% ipython --no-banner

In [1]: import numpy as np

In [2]: np.set_printoptions(suppress=True, linewidth=120)

In [3]: E = np.array([[3, 15], [0, 0], [1, 5]])

In [4]: # null space of dimension 1

In [5]: np.linalg.cond(E) > 100
Out[5]: np.True_

In [6]: np.round(np.linalg.norm(E, 2) / np.linalg.norm(E), 3)
Out[6]: np.float64(1.0)

In [7]: np.argsort(-np.linalg.norm(E, axis=0).round(6), kind="stable")[:3]
Out[7]: array([1, 0])

In [8]: np.round(np.trace(np.linalg.pinv(E) @ E), 3)
Out[8]: np.float64(1.0)

In [9]: np.unique(E.round(6), axis=0).shape
Out[9]: (3, 2)

In [10]: left, sigma, Vt = np.linalg.svd(E)

In [11]: sigma.round(3) + 0
Out[11]: array([16.125,  0.   ])

In [12]: np.argmax(sigma[:-1] / (sigma[1:] + 1e-6)) + 1
Out[12]: np.int64(1)

In [13]: other = left[:, :1] @ np.diag(sigma[:1]) @ Vt[:1]

In [14]: other.round(3)
Out[14]: 
array([[ 3., 15.],
       [ 0.,  0.],
       [ 1.,  5.]])

In [15]: round(float(np.linalg.norm(E - other, 2)), 3), np.round(sigma[1], 3)
Out[15]: (0.0, np.float64(0.0))

In [16]: left, sigma, Vt = np.linalg.svd(E)

In [17]: vecs = Vt[:(sigma > 1e-8).sum()]

In [18]: rng = np.random.default_rng(134)

In [19]: x0 = E[0] + -1 * E[2] + rng.integers(2) * np.eye(2)[1]

In [20]: x0
Out[20]: array([ 2., 11.])

In [21]: np.round(np.linalg.norm(x0 - vecs.T @ vecs @ x0), 3)
Out[21]: np.float64(0.196)

In [22]: np.linalg.matrix_rank(np.vstack([E, x0]))
Out[22]: np.int64(2)

In [23]: np.allclose(vecs.T @ vecs @ x0, x0)
Out[23]: False

In [24]: u = np.array([-1, 1])

In [25]: np.convolve(E[2], u)
Out[25]: array([-1, -4,  5])

In [26]: np.polyval(u, E[2])
Out[26]: array([ 0, -4])

In [27]: q, _ = np.linalg.qr(np.array([[-2.1, 0.3, 2.0], [0.7, -1.8, -0.7], [-1.2, -0.1, -0.7]]))

In [28]: feats = -1 * q

In [29]: feats.round(3)
Out[29]: 
array([[ 0.834,  0.17 ,  0.525],
       [-0.278,  0.951,  0.134],
       [ 0.477,  0.258, -0.84 ]])

In [30]: np.round((feats + feats.T) / 2, 3)
Out[30]: 
array([[ 0.834, -0.054,  0.501],
       [-0.054,  0.951,  0.196],
       [ 0.501,  0.196, -0.84 ]])

In [31]: np.allclose(feats @ feats.T, feats.T @ feats)
Out[31]: True

In [32]: np.allclose(feats, feats.T)
Out[32]: False

In [33]: round(float(np.abs(np.linalg.eigvals(feats)).max()), 3)
Out[33]: 1.0

In [34]: other = np.linalg.inv(feats)

In [35]: other.round(3)
Out[35]: 
array([[ 0.834, -0.278,  0.477],
       [ 0.17 ,  0.951,  0.258],
       [ 0.525,  0.134, -0.84 ]])

In [36]: round(np.linalg.det(feats) * np.linalg.det(other), 3)
Out[36]: np.float64(1.0)

In [37]: np.round(feats @ other, 3) + 0
Out[37]: 
array([[1., 0., 0.],
       [0., 1., 0.],
       [0., 0., 1.]])

In [38]: np.round(np.linalg.det(2 * feats), 3), round(float(np.linalg.det(feats)), 3)
Out[38]: (np.float64(-8.0), -1.0)

In [39]: round(float(np.linalg.eigvals(feats).sum().real), 3)
Out[39]: 0.945

In [40]: round(np.einsum("ij,ji->", feats, feats), 3)
Out[40]: np.float64(2.782)

In [41]: other = np.array([[3, 4, -2], [0, 5, -3]])

In [42]: W2 = np.kron(other, feats)

In [43]: W2.shape
Out[43]: (6, 9)

In [44]: round(float(np.linalg.norm(W2, 2)), 3), np.round(np.linalg.norm(other, 2) * np.linalg.norm(feats, 2), 3)
Out[44]: (7.591, np.float64(7.591))

In [45]: np.linalg.matrix_rank(W2)
Out[45]: np.int64(6)

In [46]: m1 = np.load("layer14.npy")

In [47]: m1
Out[47]: 
array([[3, 0],
       [0, 1]])

In [48]: # triangular

In [49]: rk = np.linalg.matrix_rank(E)

In [50]: rk
Out[50]: np.int64(1)

In [51]: N = np.linalg.svd(E)[2][rk:].T

In [52]: E @ N
Out[52]: 
array([[0.],
       [0.],
       [0.]])

In [53]: [int(np.linalg.matrix_rank(np.delete(E, i, axis=0))) for i in range(3)]
Out[53]: [1, 1, 1]

In [54]: np.allclose(E @ N, 0)
Out[54]: True

In [55]: N[:, 0] / N[np.abs(N[:, 0]).round(6).argmax(), 0]
Out[55]: array([ 1. , -0.2])

In [56]: np.linalg.matrix_rank(E.T @ E), np.linalg.matrix_rank(E @ E.T)
Out[56]: (np.int64(1), np.int64(1))

In [57]: x0 = np.ones(2)

In [58]: for _ in range(4):
    ...:     x0 = m1 @ x0
    ...:     x0 /= np.linalg.norm(x0)
    ...:     print(round(x0 @ m1 @ x0, 3))
    ...: 
2.8
2.976
2.997
3.0

In [59]: x0.round(3)
Out[59]: array([1.   , 0.012])

In [60]: (m1 != 0).astype(int)
Out[60]: 
array([[1, 0],
       [0, 1]])

In [61]: ev, vecs = np.linalg.eigh(m1)

In [62]: x0 = np.array([1, 2])

In [63]: np.round(np.linalg.eigvalsh(m1[1:, 1:]), 3)
Out[63]: array([1.])

In [64]: np.round(vecs * np.sqrt(ev) @ vecs.T, 3)
Out[64]: 
array([[1.732, 0.   ],
       [0.   , 1.   ]])

In [65]: x0 @ m1 @ x0 / (x0 @ x0), ev[0], ev[-1]
Out[65]: (np.float64(1.4), np.float64(1.0), np.float64(3.0))

In [66]: q = m1.astype(float).copy()

In [67]: for j in range(2):
    ...:     q[:, j] -= q[:, :j] @ (q[:, :j].T @ q[:, j])
    ...:     q[:, j] /= np.linalg.norm(q[:, j])
    ...: 

In [68]: q
Out[68]: 
array([[1., 0.],
       [0., 1.]])

In [69]: K = np.loadtxt("block3.csv", delimiter=",")

In [70]: K
Out[70]: 
array([[ 1.,  0.,  0.,  0.],
       [ 3.,  1.,  0.,  0.],
       [-2.,  2.,  1.,  0.],
       [ 1., -1.,  3.,  1.]])

In [71]: # triangular, det is the product of the diagonal

In [72]: def softmax(z):
    ...:     e = np.exp(z - z.max(axis=-1, keepdims=True))
    ...:     return e / e.sum(axis=-1, keepdims=True)
    ...: 

In [73]: np.round(softmax(K[0] + -3), 3)
Out[73]: array([0.475, 0.175, 0.175, 0.175])

In [74]: np.round(softmax(K[0]), 3)
Out[74]: array([0.475, 0.175, 0.175, 0.175])

In [75]: np.round(softmax(10 * K[0]), 3) + 0
Out[75]: array([1., 0., 0., 0.])

In [76]: att = K @ K.T / np.sqrt(4)

In [77]: np.round(softmax(att), 3)
Out[77]: 
array([[0.202, 0.55 , 0.045, 0.202],
       [0.029, 0.953, 0.001, 0.017],
       [0.004, 0.001, 0.988, 0.007],
       [0.004, 0.007, 0.001, 0.988]])

In [78]: np.linalg.matrix_rank(K - K[0, 0] * np.eye(4))
Out[78]: np.int64(3)

In [79]: np.round(np.linalg.matrix_power(K - np.diag(np.diag(K)), 4), 3)
Out[79]: 
array([[0., 0., 0., 0.],
       [0., 0., 0., 0.],
       [0., 0., 0., 0.],
       [0., 0., 0., 0.]])

In [80]: labels = rng.permutation(4)

In [81]: other = K[:, labels] * rng.choice([-1, 1], 4)

In [82]: other
Out[82]: 
array([[-0.,  1., -0.,  0.],
       [-0.,  3., -0.,  1.],
       [-1., -2., -0.,  2.],
       [-3.,  1., -1., -1.]])

In [83]: left, _, Vt = np.linalg.svd(K.T @ other)

In [84]: np.round(np.linalg.lstsq(K, other)[0], 3) + 0
Out[84]: 
array([[ 0.,  1.,  0.,  0.],
       [ 0.,  0.,  0.,  1.],
       [-1.,  0.,  0.,  0.],
       [ 0.,  0., -1.,  0.]])

In [85]: np.round(left @ Vt, 3) + 0
Out[85]: 
array([[ 0.,  1.,  0.,  0.],
       [ 0.,  0.,  0.,  1.],
       [-1.,  0.,  0.,  0.],
       [ 0.,  0., -1.,  0.]])

In [86]: labels
Out[86]: array([2, 0, 3, 1])

In [87]: x0 = np.array([9, -2, -2, 6])

In [88]: y = other @ x0

In [89]: y
Out[89]: array([ -2.,   0.,   7., -33.])

In [90]: np.round(np.linalg.solve(other, y + other[:, 1]), 3)
Out[90]: array([ 9., -1., -2.,  6.])

In [91]: np.round(np.linalg.solve(other, -2 * y), 3)
Out[91]: array([-18.,   4.,   4., -12.])

In [92]: W0 = np.array([[0, 0, 0], [1, 0, 3], [2, 0, 6]])

In [93]: T = np.stack([W0, -2 * W0, W0[::-1]])

In [94]: np.round(np.linalg.norm(T, axis=(1, 2)), 3)
Out[94]: array([ 7.071, 14.142,  7.071])

In [95]: T.shape
Out[95]: (3, 3, 3)

In [96]: T.sum(axis=0)
Out[96]: 
array([[ 2,  0,  6],
       [ 0,  0,  0],
       [-2,  0, -6]])

In [97]: np.linalg.matrix_rank(T.reshape(3, -1))
Out[97]: np.int64(2)

In [98]: np.round(np.linalg.det(T), 3)
Out[98]: array([0., 0., 0.])

In [99]: (T @ W0.T).shape
Out[99]: (3, 3, 3)

In [100]: left, sigma, Vt = np.linalg.svd(W0)

In [101]: np.argmax(sigma[:-1] / (sigma[1:] + 1e-6)) + 1
Out[101]: np.int64(1)

In [102]: sigma.round(3) + 0
Out[102]: array([7.071, 0.   , 0.   ])

In [103]: other = left[:, :1] @ np.diag(sigma[:1]) @ Vt[:1]

In [104]: round(float(np.linalg.norm(W0 - other, 2)), 3), round(sigma[1], 3)
Out[104]: (0.0, np.float64(0.0))

In [105]: th = np.deg2rad(72)

In [106]: A = np.eye(4)

In [107]: A[np.ix_([0, 1], [0, 1])] = [[np.cos(th), -np.sin(th)], [np.sin(th), np.cos(th)]]

In [108]: A.round(3)
Out[108]: 
array([[ 0.309, -0.951,  0.   ,  0.   ],
       [ 0.951,  0.309,  0.   ,  0.   ],
       [ 0.   ,  0.   ,  1.   ,  0.   ],
       [ 0.   ,  0.   ,  0.   ,  1.   ]])

In [109]: np.round(np.einsum("ii->", A), 3)
Out[109]: np.float64(2.618)

In [110]: round(float(np.linalg.eigvals(A).sum().real), 3)
Out[110]: 2.618

In [111]: np.round(np.kron(np.eye(2, dtype=int), A), 3)
Out[111]: 
array([[ 0.309, -0.951,  0.   ,  0.   ,  0.   , -0.   ,  0.   ,  0.   ],
       [ 0.951,  0.309,  0.   ,  0.   ,  0.   ,  0.   ,  0.   ,  0.   ],
       [ 0.   ,  0.   ,  1.   ,  0.   ,  0.   ,  0.   ,  0.   ,  0.   ],
       [ 0.   ,  0.   ,  0.   ,  1.   ,  0.   ,  0.   ,  0.   ,  0.   ],
       [ 0.   , -0.   ,  0.   ,  0.   ,  0.309, -0.951,  0.   ,  0.   ],
       [ 0.   ,  0.   ,  0.   ,  0.   ,  0.951,  0.309,  0.   ,  0.   ],
       [ 0.   ,  0.   ,  0.   ,  0.   ,  0.   ,  0.   ,  1.   ,  0.   ],
       [ 0.   ,  0.   ,  0.   ,  0.   ,  0.   ,  0.   ,  0.   ,  1.   ]])

In [112]: np.round(np.linalg.eigvals(A), 3)
Out[112]: array([0.309+0.951j, 0.309-0.951j, 1.   +0.j   , 1.   +0.j   ])

In [113]: np.round(np.linalg.det(2 * A), 3), round(np.linalg.det(A), 3)
Out[113]: (np.float64(16.0), np.float64(1.0))

In [114]: np.round(np.linalg.det(A.T), 3)
Out[114]: np.float64(1.0)
